$ ipython --no-banner

In [1]: import numpy as np

In [2]: np.set_printoptions(suppress=True, linewidth=200)

In [3]: Y = np.array([[-2, 2, 1, 2], [0, 0, 2, 2]])

In [4]: feats = Y.T @ Y

In [5]: print(feats)
[[ 4 -4 -2 -4]
 [-4  4  2  4]
 [-2  2  5  6]
 [-4  4  6  8]]

In [6]: print(np.linalg.lstsq(feats[:-1].T, feats[-1])[2])
2

In [7]: print(np.abs(np.diag(np.linalg.qr(feats)[1])) > 1e-9)
[ True False  True False]

In [8]: U, sigma, vt = np.linalg.svd(feats)

In [9]: evecs = vt[:(sigma > 1e-8).sum()]

In [10]: rng = np.random.default_rng(2)

In [11]: x0 = feats[3] + 3 * feats[1] + rng.integers(2) * np.eye(4)[3]

In [12]: print(x0)
[-16.  16.  12.  21.]

In [13]: print(np.allclose(evecs.T @ evecs @ x0, x0))
False

In [14]: print(np.round(np.diag(evecs.T @ evecs), 3))
[0.471 0.471 0.529 0.529]

In [15]: rk = np.linalg.matrix_rank(feats)

In [16]: print(rk)
2

In [17]: ns = np.linalg.svd(feats)[2][rk:].T

In [18]: print([int(np.linalg.matrix_rank(feats[:, :j + 1])) for j in range(4)])
[1, 1, 2, 2]

In [19]: print(ns.shape)
(4, 2)

In [20]: print([int(np.linalg.matrix_rank(feats[:i])) for i in range(1, len(feats) + 1)])
[1, 1, 2, 2]

In [21]: print(np.linalg.matrix_rank(feats.T @ feats), np.linalg.matrix_rank(feats @ feats.T))
2 2

In [22]: print(np.round(np.linalg.det(feats.T), 3))
0.0

In [23]: print(np.einsum("ii->", feats))
21

In [24]: evals, evecs = np.linalg.eigh(feats)

In [25]: x0 = np.array([2, -5, 3, 4])

In [26]: print(round(float(x0 @ feats @ x0 / (x0 @ x0)), 3), np.round(evals[0], 3), evals[-1])
3.796 -0.0 17.0

In [27]: print(np.round(evecs * np.abs(evals) @ evecs.T, 3))
[[ 4. -4. -2. -4.]
 [-4.  4.  2.  4.]
 [-2.  2.  5.  6.]
 [-4.  4.  6.  8.]]

In [28]: z = rng.integers(0, 2, 3)

In [29]: X = np.array([[3, 0, 2], [1, 0, 1], [1, 2, 0]]) * (z[:, None] == z)

In [30]: print(X)
[[3 0 2]
 [1 0 1]
 [1 2 0]]

In [31]: x0 = np.array([1, -2, 3])

In [32]: a = np.maximum(X @ x0, 0)

In [33]: print(a)
[9 4 0]

In [34]: print(X.T @ a)
[31  0 22]

In [35]: print(np.maximum(X @ x0, 0) - np.maximum(-X @ x0, 0))
[ 9  4 -3]
